>>> import numpy as np
>>> np.set_printoptions(precision=1, suppress=True, linewidth=200, sign=" ")
>>> def rd(a):
...     return np.round(a, 1) + 0
... 
>>> m1 = np.array([[0.1, 1.6, -0.4, -0.4],
...     [0.1, -0.7, 0.1, -0.5],
...     [-0.5, 0.6, 1.2, 1.9],
...     [-1.5, -0.9, 0.0, -0.5]])
>>> rng = np.random.default_rng(32)
>>> out = m1 + rng.integers(-2, 3, (4, 3)) @ rng.integers(-2, 3, (3, 4))
>>> rd(out)
array([[ 4.1, -0.4,  1.6,  1.6],
       [-0.9,  0.3, -1.9, -0.5],
       [-0.5, -4.4,  0.2,  0.9],
       [ 1.5, -2.9,  3. ,  0.5]])
>>> rd(out - m1)
array([[ 4., -2.,  2.,  2.],
       [-1.,  1., -2.,  0.],
       [ 0., -5., -1., -1.],
       [ 3., -2.,  3.,  1.]])
>>> np.abs(out - m1).sum(axis=1)
array([ 10.,   4.,   7.,   9.])
>>> evals, V = np.linalg.eig(out)
>>> rd(np.sort(np.linalg.eigvals(np.linalg.inv(out))))
array([-1.5, -0.4,  0.2,  0.4])
>>> rd(evals)
array([ 5.7,  2.6, -2.6, -0.7])
>>> rd(np.sort(np.linalg.eigvals(out.T)))
array([-2.6, -0.7,  2.6,  5.7])
>>> rd(np.sort(np.linalg.eigvals(out @ out)))
array([  0.4,   6.6,   7. ,  32.1])
>>> lab = rng.permutation(4)
>>> lab
array([ 0,  2,  1,  3])
>>> out = m1[lab][:, lab]
>>> rd(np.sort(np.abs(np.linalg.eigvals(out))))
array([ 0.6,  1.3,  1.3,  1.7])
>>> np.allclose(out, m1)
False
>>> rd(np.linalg.det(m1))
np.float64(2.0)
>>> rd(np.sort(np.abs(np.linalg.eigvals(m1))))
array([ 0.6,  1.3,  1.3,  1.7])
>>> np.allclose(m1, m1.T)
False
>>> rd(np.trace(m1))
np.float64(0.1)
>>> rd(np.linalg.matrix_power(m1, 2))
array([[ 1. , -0.8, -0.4, -1.4],
       [ 0.6,  1.2,  0. ,  0.8],
       [-3.4, -2.2,  1.7,  1.2],
       [ 0.5, -1.3,  0.5,  1.3]])
>>> rd(m1 @ m1)
array([[ 1. , -0.8, -0.4, -1.4],
       [ 0.6,  1.2,  0. ,  0.8],
       [-3.4, -2.2,  1.7,  1.2],
       [ 0.5, -1.3,  0.5,  1.3]])
>>> rd(np.linalg.det(m1.T))
np.float64(2.0)
>>> rd(np.linalg.eigvals(m1))
array([ 1.7+0.j ,  0.6+0.j , -1.1+0.7j, -1.1-0.7j])
>>> rd(np.poly(m1))
array([ 1. , -0.1, -2.6, -1.7,  2. ])
>>> np.kron(np.eye(2, dtype=int), m1)
array([[ 0.1,  1.6, -0.4, -0.4,  0. ,  0. , -0. , -0. ],
       [ 0.1, -0.7,  0.1, -0.5,  0. , -0. ,  0. , -0. ],
       [-0.5,  0.6,  1.2,  1.9, -0. ,  0. ,  0. ,  0. ],
       [-1.5, -0.9,  0. , -0.5, -0. , -0. ,  0. , -0. ],
       [ 0. ,  0. , -0. , -0. ,  0.1,  1.6, -0.4, -0.4],
       [ 0. , -0. ,  0. , -0. ,  0.1, -0.7,  0.1, -0.5],
       [-0. ,  0. ,  0. ,  0. , -0.5,  0.6,  1.2,  1.9],
       [-0. , -0. ,  0. , -0. , -1.5, -0.9,  0. , -0.5]])
>>> W0 = np.load("x.npy")
>>> W0
array([[  5,   4, -12],
       [  0,   3,  -9],
       [  5,   5, -15]])
>>> # rows and columns are dependent
>>> vec = np.array([-3, -2, -1])
>>> W0 * vec
array([[-15,  -8,  12],
       [  0,  -6,   9],
       [-15, -10,  15]])
>>> W0 @ np.eye(3)[2]
array([-12.,  -9., -15.])
>>> np.einsum("ij,j->i", W0, vec)
array([-11,   3, -10])
>>> np.sign((W0 @ vec).round(6))
array([-1,  1, -1])
>>> W0 @ vec
array([-11,   3, -10])
>>> W0 @ np.ones(3)
array([-3., -6., -5.])
>>> W0.shape
(3, 3)
>>> np.unravel_index(np.abs(W0).argmax(), W0.shape)
(np.int64(2), np.int64(2))
>>> np.linalg.matrix_rank(W0)
np.int64(2)
>>> K = np.arange(9).reshape(3, 3) + 4
>>> K
array([[  4,   5,   6],
       [  7,   8,   9],
       [ 10,  11,  12]])
>>> Uu, s, VT = np.linalg.svd(K)
>>> V = VT[:(s > 1e-8).sum()]
>>> vec = K[2] + -1 * K[0] + rng.integers(2) * np.eye(3)[0]
>>> vec
array([ 7.,  6.,  6.])
>>> rd(np.linalg.norm(vec - V.T @ V @ vec))
np.float64(0.4)
>>> np.linalg.matrix_rank(np.vstack([K, vec]))
np.int64(3)
>>> arr = np.load("data.npy")
>>> arr
array([[ 2, -4,  0,  0],
       [-1, -5,  0,  0],
       [ 0,  0,  2, -4],
       [ 0,  0, -1, -5]])
>>> evals, V = np.linalg.eig(arr)
>>> rd(np.sort(np.linalg.eigvals(arr @ arr)))
array([  6.4,   6.4,  30.6,  30.6])
>>> rd(evals)
array([ 2.5, -5.5,  2.5, -5.5])
>>> rd(arr @ V[:, 0] - evals[0] * V[:, 0])
array([ 0.,  0.,  0.,  0.])
>>> rd(np.sort(np.linalg.eigvals(arr.T)))
array([-5.5, -5.5,  2.5,  2.5])
>>> Uu, s, VT = np.linalg.svd(arr, full_matrices=False)
>>> rd(np.sqrt((s ** 2).sum())), rd(np.linalg.norm(arr))
(np.float64(9.6), np.float64(9.6))
>>> rd(Uu.T @ Uu)
array([[ 1.,  0.,  0.,  0.],
       [ 0.,  1.,  0.,  0.],
       [ 0.,  0.,  1.,  0.],
       [ 0.,  0.,  0.,  1.]])
>>> np.allclose(Uu * s @ VT, arr)
True
>>> rd(s)
array([ 6.4,  6.4,  2.2,  2.2])
>>> rd(np.cumsum(s ** 2) / np.sum(s ** 2))
array([ 0.4,  0.9,  0.9,  1. ])
>>> rd(Uu.T @ arr @ VT.T)
array([[ 6.4,  0. ,  0. ,  0. ],
       [ 0. ,  6.4,  0. ,  0. ],
       [ 0. ,  0. ,  2.2,  0. ],
       [ 0. ,  0. ,  0. ,  2.2]])
>>> rank = np.linalg.matrix_rank(W0)
>>> rank
np.int64(2)
>>> null = np.linalg.svd(W0)[2][rank:].T
>>> rd(null @ null.T)
array([[ 0. ,  0. ,  0. ],
       [ 0. ,  0.9,  0.3],
       [ 0. ,  0.3,  0.1]])
>>> null.shape
(3, 1)
>>> [int(np.linalg.matrix_rank(np.delete(W0, i, axis=0))) for i in range(3)]
[2, 2, 2]
>>> np.linalg.matrix_rank(W0.T @ W0), np.linalg.matrix_rank(W0 @ W0.T)
(np.int64(2), np.int64(2))
>>> O, R = np.linalg.qr(arr)
>>> np.allclose(R.T @ R, arr.T @ arr)
True
>>> O.shape, R.shape
((4, 4), (4, 4))
>>> data = np.loadtxt("block12.csv", delimiter=",")
>>> data
array([[-1.6,  0.5, -0.9],
       [ 1. , -0.3, -0.2],
       [ 0.4, -0.1,  0.1],
       [ 1.9, -0.6, -1.1],
       [-6.6,  2.2, -0.4],
       [-0.3,  0.1,  0.2],
       [ 2.7, -0.9, -0.3],
       [ 0.7, -0.2,  0.5],
       [ 1.1, -0.4,  0.7],
       [ 1.7, -0.6,  0.3],
       [-0.7,  0.2,  1. ],
       [-1.4,  0.5,  0.4],
       [ 0.9, -0.3,  1.6],
       [ 2.7, -0.9,  1. ],
       [ 1.5, -0.5,  0.5],
       [ 3.2, -1.1,  0.8],
       [ 2.4, -0.8,  0.8],
       [ 1. , -0.3,  0.6],
       [-2.2,  0.7, -1. ],
       [-4.6,  1.5,  0. ],
       [-1.4,  0.5, -0.4],
       [ 3.4, -1.1,  0.5],
       [-0.9,  0.3, -0.3]])
>>> # column 0 dominates
>>> W = np.array([[3, 4, 1, -4, 2, -4], [3, 0, 2, -4, -2, 1], [-1, 5, 3, 1, -1, 0]])
>>> coef = np.array([-3, 1, -3, -3, 1, -3])
>>> H = np.maximum(data @ W + coef, 0)
>>> np.linalg.matrix_rank(H)
np.int64(6)
>>> rd((H > 0).mean(axis=0))
array([ 0.3,  0.7,  0.2,  0.3,  0.6,  0.3])
>>> basis = np.array([[2, -1, -1],
...     [-2, 2, -2],
...     [-1, 0, -1],
...     [1, -2, 1],
...     [2, -3, -2],
...     [3, 2, 1]])
>>> (H @ basis).round(6).argmax(axis=1)
array([ 0,  0,  1,  0,  0,  1,  0,  1,  1,  1,  1,  0,  1,  1,  1,  1,  1,  1,  0,  0,  0,  1,  0])
>>> J = np.loadtxt("mat.csv", delimiter=",")
>>> J
array([[-18.,  -4.,  -4.],
       [ -4.,   2.,  -2.],
       [ -4.,  -2.,   2.]])
>>> # row 0 dominates
>>> Uu, s, VT = np.linalg.svd(J, full_matrices=False)
>>> rd(Uu.T @ Uu)
array([[ 1.,  0.,  0.],
       [ 0.,  1.,  0.],
       [ 0.,  0.,  1.]])
>>> rd(Uu.T @ J @ VT.T)
array([[ 19.6,   0. ,   0. ],
       [  0. ,   4. ,   0. ],
       [  0. ,   0. ,   1.6]])
>>> rd(VT @ VT.T)
array([[ 1.,  0.,  0.],
       [ 0.,  1.,  0.],
       [ 0.,  0.,  1.]])
>>> f, v = J[0], J[1]
>>> f @ v
np.float64(72.0)
>>> pr = (f @ v) / (f @ f) * f
>>> np.outer(f, v)
array([[ 72., -36.,  36.],
       [ 16.,  -8.,   8.],
       [ 16.,  -8.,   8.]])
>>> rd(v - pr)
array([-0.4,  2.8, -1.2])
>>> (v - pr) @ f
np.float64(0.0)
>>> T = np.stack([J, 5 * J, J[::-1]])
>>> T.shape
(3, 3, 3)
>>> T.sum(axis=0)
array([[-112.,  -26.,  -22.],
       [ -28.,   14.,  -14.],
       [ -42.,  -16.,    8.]])
>>> rd(np.linalg.det(T))
array([  -128., -16000.,    128.])
>>> out = J + rng.integers(-2, 3, (3, 1)) @ rng.integers(-2, 3, (1, 3))
>>> out
array([[-18.,  -4.,  -4.],
       [ -4.,   2.,  -2.],
       [ -4.,  -4.,   2.]])
>>> rd(np.linalg.svd(out - J, compute_uv=False))
array([ 2.,  0.,  0.])
>>> np.linalg.matrix_rank(out - J, tol=1e-8)
np.int64(1)
>>> rd(np.linalg.det(out))
np.float64(-88.0)
>>> np.allclose(out @ out.T, out.T @ out)
False
>>> (out - out.T) / 2
array([[ 0.,  0.,  0.],
       [ 0.,  0.,  1.],
       [ 0., -1.,  0.]])
>>> (out + out.T) / 2
array([[-18.,  -4.,  -4.],
       [ -4.,   2.,  -3.],
       [ -4.,  -3.,   2.]])
>>> X = np.load("layer6.npy")
>>> X
array([[ 1.1,  1.2, -1.1, -0.5],
       [ 2.4,  0.5,  1.6,  0.4],
       [ 0.2,  1.1, -0.6, -1.1],
       [-0.5,  1.8,  0. , -0.9]])
>>> lab = rng.permutation(4)
>>> lab
array([ 2,  3,  0,  1])
>>> out = X[lab][:, lab]
>>> rd(np.trace(out))
np.float64(0.1)
>>> rd(np.linalg.det(out)), rd(np.linalg.det(X[lab]))
(np.float64(-5.1), np.float64(-5.1))
>>> out
array([[-0.6, -1.1,  0.2,  1.1],
       [ 0. , -0.9, -0.5,  1.8],
       [-1.1, -0.5,  1.1,  1.2],
       [ 1.6,  0.4,  2.4,  0.5]])
>>> vec = np.array([4, -3, -2, 0])
>>> target = out @ vec
>>> coef, lr = np.zeros(4), 1 / np.linalg.norm(out, 2) ** 2
>>> for i in range(10):
...     coef -= lr * out.T @ (out @ coef - target)
...     if i % 2 == 0: print(i, round(np.linalg.norm(out @ coef - target), 1))
... 
0 5.0
2 3.3
4 2.2
6 1.6
8 1.3
>>> rd(np.linalg.cond(out))
np.float64(7.3)
>>> rd(coef)
array([ 3.2, -0.9, -2.1,  1. ])
>>> M = np.load("a.npy")
>>> M
array([[-14.5, -13.5,   5.2],
       [-14.8, -12.3,   6. ],
       [-13.3, -11.5,   5. ],
       [-15.3, -13.5,   7.1],
       [-13.8, -13.2,   6.1],
       [-13.3, -11.7,   7.8],
       [-14.9, -11.7,   5.6],
       [-15.3, -13.1,   5.4],
       [-14.8, -12.1,   6.6],
       [-15.7, -11.6,   6.3],
       [-16.4, -11.2,   5.7],
       [-16. , -11.8,   7.6],
       [-15.3, -11.9,   5.6],
       [-16.6, -11.1,   5.3],
       [-16.8, -13.2,   6.9]])
>>> dist = np.linalg.norm(M[:, None] - M[None], axis=-1)
>>> dist.shape
(15, 15)
>>> (dist + 1e9 * np.eye(15)).round(6).argmin(axis=1)
array([  7,   8,   6,  14,   0,   8,  12,   0,   1,  12,  13,   9,   6,  10,   3])
>>> np.unravel_index(dist.round(6).argmax(), dist.shape)
(np.int64(2), np.int64(14))
>>> rd(dist[10])
array([ 3. ,  2. ,  3.2,  2.9,  3.3,  3.8,  1.6,  2.2,  2. ,  1. ,  0. ,  2. ,  1.3,  0.5,  2.4])
>>> rd(np.linalg.norm(M - M.mean(axis=0), axis=1))
array([ 1.7,  0.4,  2.3,  1.6,  1.6,  2.5,  0.8,  1.2,  0.6,  0.9,  1.7,  1.8,  0.7,  2. ,  2.1])
>>> dist[10].round(6).argsort(kind="stable")[:4]
array([ 10,  13,   9,  12])
>>> lab = M[:, 0] > np.median(M[:, 0])
>>> f = M[lab].mean(axis=0) - M[~lab].mean(axis=0)
>>> lab.astype(int)
array([ 1,  1,  1,  0,  1,  1,  1,  0,  1,  0,  0,  0,  0,  0,  0])
>>> def softmax(z):
...     e = np.exp(z - z.max(axis=-1, keepdims=True))
...     return e / e.sum(axis=-1, keepdims=True)
... 
>>> rd(softmax(M[9] + -1))
array([ 0.,  0.,  1.])
>>> att = M @ M.T / np.sqrt(3)
>>> rd(softmax(att)[9] @ M)
array([-16.8, -13.2,   6.9])
>>> softmax(att).round(6).argmax(axis=1)
array([ 14,  14,  14,  14,  14,  14,  14,  14,  14,  14,  14,  14,  14,  14,  14])
